In [1]: import numpy as np

In [2]: from numpy import linalg as LA

In [3]: np.set_printoptions(suppress=True, linewidth=160)

In [4]: feats = np.loadtxt("a.csv", delimiter=",")

In [5]: print(feats)
[[-2.3 -6.2  2.2]
 [ 3.3 -3.8 -1.7]
 [-1.3 -5.   3.6]
 [ 3.4 -5.4 -0.7]
 [-1.1 -5.7  1.7]
 [-1.8  0.4 -6. ]
 [ 2.9 -4.5 -0.6]
 [-2.7 -5.3  1.9]
 [-4.   1.3 -4. ]
 [-1.7 -5.6  0.6]
 [ 2.5 -4.8 -2.6]
 [-1.  -0.5 -5. ]
 [ 2.5 -4.1 -0.3]
 [ 2.9 -4.9 -0.5]
 [ 2.8 -3.3 -0.2]
 [-0.1 -6.8  1.5]]

In [6]: x0 = np.array([3, 2, 1])

In [7]: rhs = feats @ x0

In [8]: b, lr = np.zeros(3), 1 / LA.norm(feats, 2) ** 2

In [9]: for i in range(6):
   ...:     b -= lr * feats.T @ (feats @ b - rhs)
   ...:     if i % 2 == 0: print(i, round(LA.norm(feats @ b - rhs), 1))
   ...: 
0 24.6
2 14.3
4 8.3

In [10]: print(b.round(1))
[2.4 1.9 0.7]

In [11]: gram = np.cov(feats, rowvar=False)

In [12]: print(gram.round(1))
[[ 6.5 -1.8 -0.2]
 [-1.8  5.6 -5.4]
 [-0.2 -5.4  7.2]]

In [13]: print(np.round(np.polyfit(feats[:, 0], feats[:, 1], 1), 1))
[-0.3 -3.9]

In [14]: basis = feats[[14, 1]].astype(float)

In [15]: for _ in range(4):
    ...:     lab = LA.norm(feats[:, None] - basis, axis=-1).argmin(axis=1)
    ...:     basis = np.array([feats[lab == j].mean(axis=0) for j in range(2)])
    ...: 

In [16]: print(lab)
[0 0 0 0 0 1 0 0 1 0 0 1 0 0 0 0]

In [17]: print(np.abs(basis[1] - basis[0]).argmax())
1

In [18]: print(np.bincount(lab))
[13  3]

In [19]: lab = feats[:, 1] > np.median(feats[:, 1])

In [20]: u = feats[lab].mean(axis=0) - feats[~lab].mean(axis=0)

In [21]: print(((feats - feats.mean(axis=0)) @ u > 0).astype(int))
[0 1 0 0 0 1 1 0 1 0 1 1 1 0 1 0]

In [22]: print(u.round(1))
[ 1.3  3.2 -3.8]

In [23]: W0 = np.load("block14.npy")

In [24]: print(W0)
[[ 1  0  0  0]
 [-3 -3  0  0]
 [ 1  2  3  0]
 [ 2 -3 -1 -2]]

In [25]: left, sv, vt = LA.svd(W0, full_matrices=False)

In [26]: print(sv.round(1))
[5.4 4.  2.3 0.4]

In [27]: print(np.abs(left[:, 0]).round(6).argmax())
1

In [28]: print(left.shape, sv.shape, vt.shape)
(4, 4) (4,) (4, 4)

In [29]: print(np.round(left.T @ W0 @ vt.T, 1) + 0)
[[5.4 0.  0.  0. ]
 [0.  4.  0.  0. ]
 [0.  0.  2.3 0. ]
 [0.  0.  0.  0.4]]

In [30]: print(np.round(np.abs(vt[0]), 1))
[0.3 0.8 0.4 0.2]
